In [1]: import numpy as np

In [2]: np.set_printoptions(precision=3, suppress=True, linewidth=120, sign=" ")

In [3]: arr = np.load("x.npy")

In [4]: arr
Out[4]: 
array([[ 0.169, -0.101, -0.101, -0.101, -0.034,  0.169,  0.034, -0.034,  0.169,  0.101,  0.169,  0.101],
       [-0.101,  0.061,  0.061,  0.061,  0.02 , -0.101, -0.02 ,  0.02 , -0.101, -0.061, -0.101, -0.061],
       [-0.101,  0.061,  0.061,  0.061,  0.02 , -0.101, -0.02 ,  0.02 , -0.101, -0.061, -0.101, -0.061],
       [-0.101,  0.061,  0.061,  0.061,  0.02 , -0.101, -0.02 ,  0.02 , -0.101, -0.061, -0.101, -0.061],
       [-0.034,  0.02 ,  0.02 ,  0.02 ,  0.007, -0.034, -0.007,  0.007, -0.034, -0.02 , -0.034, -0.02 ],
       [ 0.169, -0.101, -0.101, -0.101, -0.034,  0.169,  0.034, -0.034,  0.169,  0.101,  0.169,  0.101],
       [ 0.034, -0.02 , -0.02 , -0.02 , -0.007,  0.034,  0.007, -0.007,  0.034,  0.02 ,  0.034,  0.02 ],
       [-0.034,  0.02 ,  0.02 ,  0.02 ,  0.007, -0.034, -0.007,  0.007, -0.034, -0.02 , -0.034, -0.02 ],
       [ 0.169, -0.101, -0.101, -0.101, -0.034,  0.169,  0.034, -0.034,  0.169,  0.101,  0.169,  0.101],
       [ 0.101, -0.061, -0.061, -0.061, -0.02 ,  0.101,  0.02 , -0.02 ,  0.101,  0.061,  0.101,  0.061],
       [ 0.169, -0.101, -0.101, -0.101, -0.034,  0.169,  0.034, -0.034,  0.169,  0.101,  0.169,  0.101],
       [ 0.101, -0.061, -0.061, -0.061, -0.02 ,  0.101,  0.02 , -0.02 ,  0.101,  0.061,  0.101,  0.061]])

In [5]: x = np.array([8, -3, 6, 8, -7, 2, 9, 5, -6, 3, -9, -6])

In [6]: arr @ x
Out[6]: array([-1.892,  1.135,  1.135,  1.135,  0.378, -1.892, -0.378,  0.378, -1.892, -1.135, -1.892, -1.135])

In [7]: arr @ arr @ x
Out[7]: array([-1.892,  1.135,  1.135,  1.135,  0.378, -1.892, -0.378,  0.378, -1.892, -1.135, -1.892, -1.135])

In [8]: np.trace(arr)
Out[8]: np.float64(1.0)
